% ipython --no-banner

In [1]: import numpy as np

In [2]: np.set_printoptions(precision=2, suppress=True, linewidth=160, floatmode="fixed")

In [3]: def rnd(a):
   ...:     return np.round(a, 2) + 0
   ...: 

In [4]: X = np.loadtxt("layer7.csv", delimiter=",")

In [5]: X
Out[5]: 
array([[-0.58, -0.54, -0.87, -0.97],
       [-0.99,  0.82,  0.56, -0.90],
       [-0.99,  0.53,  0.21, -0.99],
       [-0.53,  0.98,  0.98,  1.00],
       [-1.00,  0.97,  0.83,  0.53],
       [-0.99,  0.80,  0.64, -0.87],
       [-0.07,  0.88,  0.58,  0.99],
       [-1.00,  0.80,  0.70, -0.99],
       [ 1.00, -1.00, -0.88,  1.00],
       [-0.86, -0.60, -0.74, -1.00],
       [ 1.00, -0.96, -0.81,  0.99],
       [ 1.00, -0.23,  0.76,  1.00],
       [ 1.00, -0.66,  0.40,  1.00],
       [ 0.94, -0.46, -0.54,  0.87],
       [ 0.93, -0.50,  0.56,  0.70],
       [ 1.00,  0.12,  0.84,  1.00],
       [ 1.00,  0.70,  0.90,  1.00],
       [ 0.41, -0.90, -0.83, -0.99],
       [-0.99,  0.77,  0.42, -0.93],
       [-1.00,  0.87,  0.45, -0.95],
       [-0.32, -0.28,  0.15, -0.82],
       [ 0.87,  0.83,  0.95,  1.00],
       [ 0.86, -0.51, -0.35,  0.51]])

In [6]: d = np.linalg.norm(X[:, None] - X[None], axis=-1)

In [7]: d[5].round(6).argsort(kind="stable")[:4]
Out[7]: array([ 5,  1,  7, 19])

In [8]: np.linalg.matrix_rank(d ** 2)
Out[8]: np.int64(6)

In [9]: np.unravel_index(d.round(6).argmax(), d.shape)
Out[9]: (np.int64(7), np.int64(8))

In [10]: rnd(d[:5, :5])
Out[10]: 
array([[0.00, 2.02, 1.57, 3.10, 2.76],
       [2.02, 0.00, 0.46, 2.01, 1.46],
       [1.57, 0.46, 0.00, 2.23, 1.70],
       [3.10, 2.01, 2.23, 0.00, 0.68],
       [2.76, 1.46, 1.70, 0.68, 0.00]])

In [11]: (d + 1e9 * np.eye(23)).round(6).argmin(axis=1)
Out[11]: array([ 9,  5, 18,  6,  3,  1,  3,  5, 10,  0,  8, 15, 14, 22, 12, 11, 21,  0, 19, 18,  2, 16, 13])

In [12]: d.mean(axis=1).argmax()
Out[12]: np.int64(8)

In [13]: J = np.loadtxt("mat.csv", delimiter=",")

In [14]: print(J)
[[ 8.00  9.00  3.00 -3.00 -5.00  0.00]
 [-1.00 -2.00  8.00  6.00 -8.00  1.00]
 [-5.00  2.00  3.00  1.00  2.00  4.00]
 [-2.00  1.00 -1.00 -6.00  6.00  2.00]
 [-1.00 -2.00  8.00  6.00 -8.00  1.00]]

In [15]: np.linalg.cond(J) > 100
Out[15]: np.True_

In [16]: np.argsort(-np.linalg.norm(J, axis=0).round(6), kind="stable")[:3]
Out[16]: array([4, 2, 3])

In [17]: np.linalg.matrix_rank(J, rtol=0.1)
Out[17]: np.int64(4)

In [18]: rk = np.linalg.matrix_rank(J)

In [19]: rk
Out[19]: np.int64(4)

In [20]: N = np.linalg.svd(J)[2][rk:].T

In [21]: np.linalg.matrix_rank(J.T @ J), np.linalg.matrix_rank(J @ J.T)
Out[21]: (np.int64(4), np.int64(4))

In [22]: rnd(J @ N)
Out[22]: 
array([[0.00, 0.00],
       [0.00, 0.00],
       [0.00, 0.00],
       [0.00, 0.00],
       [0.00, 0.00]])
